$ python -q
>>> import numpy as np
>>> from numpy import linalg as LA
>>> np.set_printoptions(precision=2, suppress=True, linewidth=120, floatmode="fixed")
>>> rd = lambda a: np.round(a, 2) + 0
>>> K = np.array([[-2.0, 1.0], [1.0, -2.0]])
>>> ev, V = LA.eigh(K)
>>> rd(V.T @ V)
array([[1.00, 0.00],
       [0.00, 1.00]])
>>> rd(V @ np.diag(ev) @ V.T)
array([[-2.00,  1.00],
       [ 1.00, -2.00]])
>>> np.abs(V[:, -1]).round(6).argmax()
np.int64(0)
>>> rd(LA.eigvalsh(K + -1 * np.eye(2)))
array([-4.00, -2.00])
>>> rd(LA.eigvalsh(K @ K))
array([1.00, 9.00])
>>> r0 = np.array([4, 3, 1])
>>> data = -1 * np.eye(3) + np.outer(r0, r0)
>>> data
array([[15.00, 12.00,  4.00],
       [12.00,  8.00,  3.00],
       [ 4.00,  3.00,  0.00]])
>>> rd(LA.det(data[::-1]))
np.float64(-25.0)
>>> np.kron(np.eye(2, dtype=int), data)
array([[15.00, 12.00,  4.00,  0.00,  0.00,  0.00],
       [12.00,  8.00,  3.00,  0.00,  0.00,  0.00],
       [ 4.00,  3.00,  0.00,  0.00,  0.00,  0.00],
       [ 0.00,  0.00,  0.00, 15.00, 12.00,  4.00],
       [ 0.00,  0.00,  0.00, 12.00,  8.00,  3.00],
       [ 0.00,  0.00,  0.00,  4.00,  3.00,  0.00]])
>>> np.einsum("ii->", data)
np.float64(23.0)
>>> rng = np.random.default_rng(31)
>>> idx = rng.permutation(3)
>>> idx
array([1, 0, 2])
>>> A2 = data[idx][:, idx]
>>> np.allclose(A2, data)
False
>>> mat = np.load("m.npy")
>>> mat
array([[ 21.15,  60.41, -17.28],
       [ 19.55,  59.44, -19.70],
       [ 19.09,  61.97, -19.42],
       [ 20.56,  60.35, -19.27],
       [ 20.61,  58.52, -19.77],
       [ 18.86,  61.56, -19.46],
       [ 19.48,  61.04, -19.97],
       [ 20.38,  61.05, -20.23],
       [ 19.97,  59.00, -19.89],
       [ 19.47,  59.26, -19.21],
       [ 17.99,  59.86, -19.17],
       [ 19.30,  60.54, -19.63]])
>>> dist = LA.norm(mat[:, None] - mat[None], axis=-1)
>>> dist.mean(axis=1).argmax()
np.int64(0)
>>> rd(dist[3])
array([2.08, 1.43, 2.19, 0.00, 1.90, 2.10, 1.46, 1.20, 1.60, 1.54, 2.62, 1.32])
>>> rd(dist[:5, :5])
array([[0.00, 3.06, 3.36, 2.08, 3.17],
       [3.06, 0.00, 2.59, 1.43, 1.41],
       [3.36, 2.59, 0.00, 2.19, 3.79],
       [2.08, 1.43, 2.19, 0.00, 1.90],
       [3.17, 1.41, 3.79, 1.90, 0.00]])
>>> np.flatnonzero(dist[3] < dist.mean() / 2)
array([3])
>>> x = np.array([-2, -2, 3])
>>> y = mat @ x
>>> coef, lr = np.zeros(3), 1 / LA.norm(mat, 2) ** 2
>>> for i in range(3):
...     coef -= lr * mat.T @ (mat @ coef - y)
...     if i % 1 == 0: print(i, round(LA.norm(mat @ coef - y), 2))
... 
0 6.64
1 6.64
2 6.64
>>> rd(LA.cond(mat))
np.float64(88.0)
>>> cen = mat - mat.mean(axis=0)
>>> U, sig, Vt = LA.svd(cen, full_matrices=False)
>>> rd((sig ** 2).sum() ** 2 / (sig ** 4).sum())
np.float64(2.57)
>>> rd(np.abs(Vt[-1]))
array([0.56, 0.21, 0.80])
>>> np.abs(U[:, 0]).argmax()
np.int64(4)
>>> cen = (mat - mat.mean(axis=0)) / mat.std(axis=0)
>>> rd(cen.std(axis=0))
array([1.00, 1.00, 1.00])
>>> np.argwhere(np.abs(cen) > 2)
array([[ 0,  2],
       [10,  0]])
>>> coef = LA.lstsq(np.delete(cen, 0, axis=1), cen[:, 0])[0]
>>> rd(coef)
array([-0.25,  0.29])
>>> np.abs(coef).argmax()
np.int64(1)
